$ ipython --no-banner

In [1]: import numpy as np

In [2]: from numpy import linalg as LA

In [3]: np.set_printoptions(precision=3, suppress=True, linewidth=100)

In [4]: m1 = np.loadtxt("data.csv", delimiter=",")

In [5]: m1
Out[5]: 
array([[ 3.,  1.,  2.,  2.,  3.],
       [ 3.,  4.,  2.,  3.,  6.],
       [ 3.,  7.,  3.,  3.,  9.],
       [ 4.,  7.,  5.,  3., 11.],
       [ 5., 10.,  8.,  4., 13.],
       [ 7., 13.,  8.,  4., 13.],
       [ 8., 14.,  9.,  7., 16.],
       [10., 17., 12., 10., 16.],
       [11., 20., 12., 10., 19.],
       [14., 20., 14., 11., 21.],
       [14., 22., 16., 13., 22.],
       [16., 25., 17., 16., 25.],
       [19., 28., 18., 19., 25.],
       [21., 29., 18., 21., 26.],
       [24., 32., 18., 21., 29.],
       [25., 34., 19., 23., 31.],
       [26., 36., 19., 24., 33.]])

In [6]: np.abs(m1).max()
Out[6]: np.float64(36.0)

In [7]: m1.sum(axis=1)
Out[7]: 
array([ 11.,  18.,  25.,  30.,  40.,  45.,  54.,  65.,  72.,  80.,  87.,  99., 109., 115., 124.,
       132., 138.])

In [8]: m1 - m1[0]
Out[8]: 
array([[ 0.,  0.,  0.,  0.,  0.],
       [ 0.,  3.,  0.,  1.,  3.],
       [ 0.,  6.,  1.,  1.,  6.],
       [ 1.,  6.,  3.,  1.,  8.],
       [ 2.,  9.,  6.,  2., 10.],
       [ 4., 12.,  6.,  2., 10.],
       [ 5., 13.,  7.,  5., 13.],
       [ 7., 16., 10.,  8., 13.],
       [ 8., 19., 10.,  8., 16.],
       [11., 19., 12.,  9., 18.],
       [11., 21., 14., 11., 19.],
       [13., 24., 15., 14., 22.],
       [16., 27., 16., 17., 22.],
       [18., 28., 16., 19., 23.],
       [21., 31., 16., 19., 26.],
       [22., 33., 17., 21., 28.],
       [23., 35., 17., 22., 30.]])

In [9]: LA.svd(m1, compute_uv=False)
Out[9]: array([157.501,  11.602,   5.173,   3.508,   2.764])

In [10]: J = np.load("w.npy")

In [11]: J
Out[11]: 
array([[ 8.,  9.,  6.,  3.,  0.],
       [ 9.,  8.,  6.,  3.,  0.],
       [ 6.,  6.,  3.,  2.,  0.],
       [ 3.,  3.,  2.,  0.,  0.],
       [ 0.,  0.,  0.,  0., -1.]])

In [12]: Uu, sigma, VT = LA.svd(J, full_matrices=False)

In [13]: np.round(np.sqrt((sigma ** 2).sum()), 3), np.round(LA.norm(J), 3)
Out[13]: (np.float64(22.091), np.float64(22.091))

In [14]: np.round(VT @ VT.T, 3) + 0
Out[14]: 
array([[1., 0., 0., 0., 0.],
       [0., 1., 0., 0., 0.],
       [0., 0., 1., 0., 0.],
       [0., 0., 0., 1., 0.],
       [0., 0., 0., 0., 1.]])

In [15]: np.abs(VT[0])
Out[15]: array([0.626, 0.626, 0.417, 0.209, 0.   ])

In [16]: sigma / sigma[0]
Out[16]: array([1.   , 0.045, 0.045, 0.045, 0.045])

In [17]: Uu.shape, sigma.shape, VT.shape
Out[17]: ((5, 5), (5,), (5, 5))

In [18]: sigma
Out[18]: array([22.,  1.,  1.,  1.,  1.])

In [19]: np.round(Uu.T @ J @ VT.T, 3) + 0
Out[19]: 
array([[22.,  0.,  0.,  0.,  0.],
       [ 0.,  1.,  0.,  0.,  0.],
       [ 0.,  0.,  1.,  0.,  0.],
       [ 0.,  0.,  0.,  1.,  0.],
       [ 0.,  0.,  0.,  0.,  1.]])
